$ python -q
>>> import numpy as np
>>> import numpy.linalg as la
>>> np.set_printoptions(precision=2, suppress=True, linewidth=140, floatmode="fixed")
>>> def rd(a):
...     return np.round(a, 2) + 0
... 
>>> W0 = np.loadtxt("data.csv", delimiter=",")
>>> rd(W0)
array([[-1.32, -1.88,  2.90,  0.03,  1.51],
       [ 1.32, -1.91, -0.94,  3.08,  0.50],
       [-2.45, -1.72, -0.93,  0.09, -2.48],
       [-1.51, -0.48, -2.38, -0.81,  2.68],
       [-2.07,  2.37,  0.39,  2.42,  0.34]])
>>> theta = np.radians(135)
>>> Rm = np.eye(5)
>>> Rm[4, 4] = Rm[0, 0] = np.cos(theta)
>>> Rm[4, 0], Rm[0, 4] = -np.sin(theta), np.sin(theta)
>>> rd(Rm)
array([[-0.71,  0.00,  0.00,  0.00,  0.71],
       [ 0.00,  1.00,  0.00,  0.00,  0.00],
       [ 0.00,  0.00,  1.00,  0.00,  0.00],
       [ 0.00,  0.00,  0.00,  1.00,  0.00],
       [-0.71,  0.00,  0.00,  0.00, -0.71]])
>>> B = W0 @ Rm.T
>>> np.allclose(la.norm(W0, axis=1), la.norm(B, axis=1))
True
>>> rd(la.det(Rm)), rd(np.trace(Rm))
(np.float64(1.0), np.float64(1.59))
>>> feats = np.array([[-0.4, 0.4, 0.9, 0.3, -1.6, -0.9, 0.0],
...     [0.1, -0.2, 0.4, 1.8, -0.2, -0.7, -1.4],
...     [0.9, 0.8, -1.6, -1.5, -0.6, 1.6, 1.9],
...     [0.2, -1.3, 0.0, -0.3, -1.0, -0.2, -0.4],
...     [-0.5, 1.7, -1.1, 1.0, 0.4, -0.7, 0.8],
...     [-0.2, -0.5, -3.7, -0.1, -0.2, -0.5, -0.7],
...     [-0.4, -0.4, -1.0, 1.4, -0.5, 0.1, 1.5]])
>>> feats
array([[-0.40,  0.40,  0.90,  0.30, -1.60, -0.90,  0.00],
       [ 0.10, -0.20,  0.40,  1.80, -0.20, -0.70, -1.40],
       [ 0.90,  0.80, -1.60, -1.50, -0.60,  1.60,  1.90],
       [ 0.20, -1.30,  0.00, -0.30, -1.00, -0.20, -0.40],
       [-0.50,  1.70, -1.10,  1.00,  0.40, -0.70,  0.80],
       [-0.20, -0.50, -3.70, -0.10, -0.20, -0.50, -0.70],
       [-0.40, -0.40, -1.00,  1.40, -0.50,  0.10,  1.50]])
>>> B = feats / np.sqrt((feats ** 2).mean(axis=1, keepdims=True))
>>> la.matrix_rank(feats - feats.mean(axis=1, keepdims=True))
np.int64(6)
>>> rd(B[1])
array([ 0.11, -0.22,  0.43,  1.95, -0.22, -0.76, -1.52])
>>> la.matrix_rank(B) == la.matrix_rank(feats)
np.True_
>>> rd(la.norm(B, axis=1))
array([2.65, 2.65, 2.65, 2.65, 2.65, 2.65, 2.65])
>>> A = np.load("x.npy")
>>> A
array([[ 21.88, -19.87, -19.89],
       [ 17.68, -15.22, -16.11],
       [ 16.57, -14.00, -15.10],
       [ 13.29, -10.44, -12.06],
       [ 11.59,  -8.61, -10.45],
       [  7.85,  -4.73,  -6.84],
       [  7.08,  -3.96,  -6.07],
       [  6.18,  -3.09,  -5.18],
       [  3.24,  -0.57,  -2.25],
       [  1.92,   0.19,  -1.02],
       [  0.32,   0.19,  -0.03],
       [ -0.86,  -0.65,  -0.20],
       [ -1.46,  -1.08,  -0.48],
       [ -1.48,  -1.09,  -0.49],
       [ -1.80,  -1.28,  -0.65],
       [ -2.30,  -1.51,  -0.89],
       [ -2.85,  -1.71,  -1.16],
       [ -3.48,  -1.87,  -1.43],
       [ -3.65,  -1.90,  -1.50],
       [ -4.15,  -1.96,  -1.70],
       [ -4.21,  -1.97,  -1.72],
       [ -5.83,  -1.97,  -2.26],
       [ -5.85,  -1.97,  -2.27],
       [ -7.23,  -1.80,  -2.63],
       [ -7.67,  -1.72,  -2.74],
       [ -9.21,  -1.36,  -3.05],
       [-13.81,   0.19,  -3.66],
       [-19.35,   2.66,  -3.97]])
>>> hat = A @ la.solve(A.T @ A, A.T)
>>> rd(np.trace(hat))
np.float64(3.0)
>>> la.matrix_rank(np.eye(28) - hat)
np.int64(25)
>>> E = np.load("layer8.npy")
>>> E
array([[2, 2, 2, 2],
       [2, 4, 4, 4],
       [2, 4, 6, 6],
       [2, 4, 6, 8]])
>>> # equal to its transpose
>>> rng = np.random.default_rng(73)
>>> B = E + rng.integers(-2, 3, (4, 1)) @ rng.integers(-2, 3, (1, 4))
>>> B
array([[-2,  0,  6,  6],
       [ 2,  4,  4,  4],
       [ 0,  3,  8,  8],
       [ 4,  5,  4,  6]])
>>> np.abs(B - E).sum(axis=1)
array([14,  0,  7,  7])
>>> rd(la.svd(B - E, compute_uv=False))
array([8.83, 0.00, 0.00, 0.00])
>>> Q, Rm = la.qr(E)
>>> rd(np.trace(Q @ Q.T))
np.float64(4.0)
>>> rd(Q)
array([[-0.50,  0.87,  0.00,  0.00],
       [-0.50, -0.29,  0.82,  0.00],
       [-0.50, -0.29, -0.41, -0.71],
       [-0.50, -0.29, -0.41,  0.71]])
>>> evals, V = la.eigh(E)
>>> vec = np.array([1, 2, -1, -3])
>>> (np.sign(V[:, -1].round(6)) == np.sign(V[0, -1].round(6))).astype(int)
array([1, 1, 1, 1])
>>> rd(V * np.sqrt(evals) @ V.T)
array([[1.22, 0.52, 0.37, 0.32],
       [0.52, 1.59, 0.84, 0.70],
       [0.37, 0.84, 1.92, 1.22],
       [0.32, 0.70, 1.22, 2.44]])
>>> rd(V * np.maximum(evals, 0) @ V.T)
array([[2.00, 2.00, 2.00, 2.00],
       [2.00, 4.00, 4.00, 4.00],
       [2.00, 4.00, 6.00, 6.00],
       [2.00, 4.00, 6.00, 8.00]])
>>> vec @ E @ vec / (vec @ vec), rd(evals[0]), rd(evals[-1])
(np.float64(4.0), np.float64(0.57), np.float64(16.58))
>>> low = la.cholesky(E)
>>> la.eigvalsh(E).min() > 0
np.True_
>>> rd(np.prod(np.diag(low)) ** 2), rd(la.det(E))
(np.float64(16.0), np.float64(16.0))
>>> rd(low @ low.T)
array([[2.00, 2.00, 2.00, 2.00],
       [2.00, 4.00, 4.00, 4.00],
       [2.00, 4.00, 6.00, 6.00],
       [2.00, 4.00, 6.00, 8.00]])
>>> rd(E / np.sqrt(np.outer(np.diag(E), np.diag(E))))
array([[1.00, 0.71, 0.58, 0.50],
       [0.71, 1.00, 0.82, 0.71],
       [0.58, 0.82, 1.00, 0.87],
       [0.50, 0.71, 0.87, 1.00]])
>>> rd(np.diag(low) ** 2)
array([2.00, 2.00, 2.00, 2.00])
>>> r0 = np.array([3, 2, 3, 3])
>>> B = E + np.outer(r0, np.eye(4)[0])
>>> la.matrix_rank(B - E)
np.int64(1)
>>> la.matrix_rank(la.inv(B) - la.inv(E), tol=1e-8)
np.int64(1)
>>> B
array([[5.00, 2.00, 2.00, 2.00],
       [4.00, 4.00, 4.00, 4.00],
       [5.00, 4.00, 6.00, 6.00],
       [5.00, 4.00, 6.00, 8.00]])
>>> rd(la.det(B) / la.det(E)), rd(1 + la.solve(E, r0)[0])
(np.float64(3.0), np.float64(3.0))
>>> data = np.load("mat.npy")
>>> data
array([[0, 2, 3],
       [3, 3, 1],
       [0, 2, 3],
       [3, 0, 2],
       [1, 3, 1],
       [1, 1, 3]])
>>> U, sigma, vt = la.svd(data, full_matrices=False)
>>> np.allclose(U * sigma @ vt, data)
True
>>> rd(np.cumsum(sigma ** 2) / np.sum(sigma ** 2))
array([0.75, 0.90, 1.00])
>>> rd(np.abs(vt[0]))
array([0.42, 0.60, 0.68])
>>> np.abs(U[:, 0]).round(6).argmax()
np.int64(1)
>>> rd(sigma / sigma[0])
array([1.00, 0.45, 0.37])
>>> rd(sigma)
array([7.73, 3.46, 2.89])
>>> (sigma > 1e-8).sum()
np.int64(3)
>>> rd(U.T @ data @ vt.T)
array([[7.73, 0.00, 0.00],
       [0.00, 3.46, 0.00],
       [0.00, 0.00, 2.89]])
>>> rd(U.T @ U)
array([[1.00, 0.00, 0.00],
       [0.00, 1.00, 0.00],
       [0.00, 0.00, 1.00]])
>>> B = data + rng.integers(-2, 3, (6, 1)) @ rng.integers(-2, 3, (1, 3))
>>> B
array([[ 1,  0,  5],
       [ 2,  5, -1],
       [ 0,  2,  3],
       [ 1,  4, -2],
       [-1,  7, -3],
       [ 3, -3,  7]])
>>> rd(la.svd(B - data, compute_uv=False))
array([11.22,  0.00,  0.00])
>>> B - data
array([[ 1, -2,  2],
       [-1,  2, -2],
       [ 0,  0,  0],
       [-2,  4, -4],
       [-2,  4, -4],
       [ 2, -4,  4]])
>>> z = rng.permutation(5)
>>> B = W0[:, z] * rng.choice([-1, 1], 5)
>>> rd(B)
array([[-1.51, -2.90, -1.88,  0.03,  1.32],
       [-0.50,  0.94, -1.91,  3.08, -1.32],
       [ 2.48,  0.93, -1.72,  0.09,  2.45],
       [-2.68,  2.38, -0.48, -0.81,  1.51],
       [-0.34, -0.39,  2.37,  2.42,  2.07]])
>>> U, _, vt = la.svd(W0.T @ B)
>>> z
array([4, 2, 1, 3, 0])
>>> rd(U @ vt)
array([[ 0.00,  0.00,  0.00,  0.00, -1.00],
       [ 0.00,  0.00,  1.00,  0.00,  0.00],
       [ 0.00, -1.00,  0.00,  0.00,  0.00],
       [ 0.00,  0.00,  0.00,  1.00,  0.00],
       [-1.00,  0.00,  0.00,  0.00,  0.00]])
>>> m1 = np.load("m.npy")
>>> m1
array([[-3, -2, -1,  0,  1,  2],
       [ 3,  4,  5,  6,  7,  8],
       [ 9, 10, 11, 12, 13, 14]])
>>> # looks like rank 2
>>> U, sigma, vt = la.svd(m1)
>>> np.argmax(sigma[:-1] / (sigma[1:] + 1e-6)) + 1
np.int64(2)
>>> rd(sigma)
array([31.72,  4.75,  0.00])
>>> B = U[:, :2] @ np.diag(sigma[:2]) @ vt[:2]
>>> la.matrix_rank(B)
np.int64(2)
>>> rd(B)
array([[-3.00, -2.00, -1.00,  0.00,  1.00,  2.00],
       [ 3.00,  4.00,  5.00,  6.00,  7.00,  8.00],
       [ 9.00, 10.00, 11.00, 12.00, 13.00, 14.00]])
>>> la.matrix_rank(m1, rtol=0.05)
np.int64(2)
>>> rd(la.norm(m1 - B, 2)), rd(sigma[2])
(np.float64(0.0), np.float64(0.0))
>>> rd(np.abs(m1 - B).max())
np.float64(0.0)
>>> rd(la.norm(m1 - B) / la.norm(m1))
np.float64(0.0)
>>> la.matrix_rank(m1, rtol=0.1)
np.int64(2)
>>> np.argsort(-la.norm(m1, axis=0).round(6), kind="stable")[:3]
array([5, 4, 3])
>>> theta = np.radians(180)
>>> Rm = np.eye(6)
>>> Rm[3, 3] = Rm[5, 5] = np.cos(theta)
>>> Rm[3, 5], Rm[5, 3] = -np.sin(theta), np.sin(theta)
>>> rd(Rm)
array([[ 1.00,  0.00,  0.00,  0.00,  0.00,  0.00],
       [ 0.00,  1.00,  0.00,  0.00,  0.00,  0.00],
       [ 0.00,  0.00,  1.00,  0.00,  0.00,  0.00],
       [ 0.00,  0.00,  0.00, -1.00,  0.00,  0.00],
       [ 0.00,  0.00,  0.00,  0.00,  1.00,  0.00],
       [ 0.00,  0.00,  0.00,  0.00,  0.00, -1.00]])
>>> B = m1 @ Rm.T
>>> np.allclose(la.norm(m1, axis=1), la.norm(B, axis=1))
True
>>> rd(la.det(Rm)), np.trace(Rm)
(np.float64(1.0), np.float64(2.0))
>>> rd(B)
array([[ -3.00,  -2.00,  -1.00,   0.00,   1.00,  -2.00],
       [  3.00,   4.00,   5.00,  -6.00,   7.00,  -8.00],
       [  9.00,  10.00,  11.00, -12.00,  13.00, -14.00]])
>>> np.allclose(m1 @ m1.T, B @ B.T)
True
>>> np.abs(B - m1).max(axis=0)
array([ 0.00,  0.00,  0.00, 24.00,  0.00, 28.00])
>>> r0 = np.array([1, 4, 0])
>>> np.convolve(m1[2], r0)
array([ 9, 46, 51, 56, 61, 66, 56,  0])
>>> np.polyval(r0, m1[2])
array([117, 140, 165, 192, 221, 252])
>>> T = np.stack([m1, 5 * m1, m1[::-1]])
>>> np.einsum("bij,cij->bc", T, T)
array([[ 1029,  5145,   165],
       [ 5145, 25725,   825],
       [  165,   825,  1029]])
>>> T.shape
(3, 3, 6)
>>> (T @ m1.T).shape
(3, 3, 3)
>>> la.matrix_rank(T.reshape(3, -1))
np.int64(2)
>>> K = np.load("arr.npy")
>>> K
array([[2, 2, 0],
       [2, 3, 1],
       [0, 1, 3],
       [2, 3, 1],
       [1, 2, 2],
       [3, 1, 3]])
>>> # row 3 repeats row 1
>>> z = rng.permutation(3)
>>> B = K[:, z] * rng.choice([-1, 1], 3)
>>> B
array([[0, 2, 2],
       [1, 2, 3],
       [3, 0, 1],
       [1, 2, 3],
       [2, 1, 2],
       [3, 3, 1]])
>>> U, _, vt = la.svd(K.T @ B)
>>> z
array([2, 0, 1])
>>> vec = np.array([-1, 1, -4])
>>> la.norm(K @ vec) <= la.norm(K, 2) * la.norm(vec) + 1e-9
np.True_
>>> K @ vec
array([  0,  -3, -11,  -3,  -7, -14])
>>> K @ np.ones(3)
array([4.00, 6.00, 4.00, 6.00, 5.00, 7.00])
>>> K * vec
array([[ -2,   2,   0],
       [ -2,   3,  -4],
       [  0,   1, -12],
       [ -2,   3,  -4],
       [ -1,   2,  -8],
       [ -3,   1, -12]])
>>> (K * vec).sum(axis=1)
array([  0,  -3, -11,  -3,  -7, -14])
>>> vec = np.array([1, 0, 2])
>>> target = K @ vec
>>> target
array([2, 4, 6, 4, 5, 9])
>>> rd(la.lstsq(K, target)[0])
array([1.00, 0.00, 2.00])
>>> target = target + 0.1 * rng.normal(size=6)
>>> rd(target)
array([1.92, 3.82, 6.07, 4.02, 5.03, 8.89])
>>> beta, *_ = la.lstsq(K, target)
>>> [round(float(la.norm(la.solve(K.T @ K + lam * np.eye(3), K.T @ target))), 2) for lam in (0, 1, 10, 100)]
[2.23, 2.1, 1.57, 0.61]
>>> beta.round()
array([1.00, 0.00, 2.00])
>>> mat = np.array([[4.14, -2.56, -4.27, 0.65],
...     [4.39, -2.53, -7.15, 0.54],
...     [6.31, 9.83, 4.29, 5.76],
...     [7.16, 4.76, 1.91, 2.8],
...     [3.82, 2.76, -0.86, 3.47],
...     [3.64, 5.96, 1.32, 5.16],
...     [2.61, -4.33, -8.24, 0.53],
...     [6.34, 8.08, 2.98, 4.87],
...     [4.55, 2.14, -0.39, 2.8],
...     [1.96, -3.4, -5.42, 1.32],
...     [3.24, -1.52, -4.53, 1.62],
...     [3.31, 1.63, -3.07, 3.16],
...     [1.15, -3.59, -7.82, 1.63]])
>>> z = mat[:, 0] > np.median(mat[:, 0])
>>> r0 = mat[z].mean(axis=0) - mat[~z].mean(axis=0)
>>> rd((((mat - mat.mean(axis=0)) @ r0 > 0) == z).mean())
np.float64(0.69)
>>> z.astype(int)
array([1, 1, 1, 1, 0, 0, 0, 1, 1, 0, 0, 0, 0])
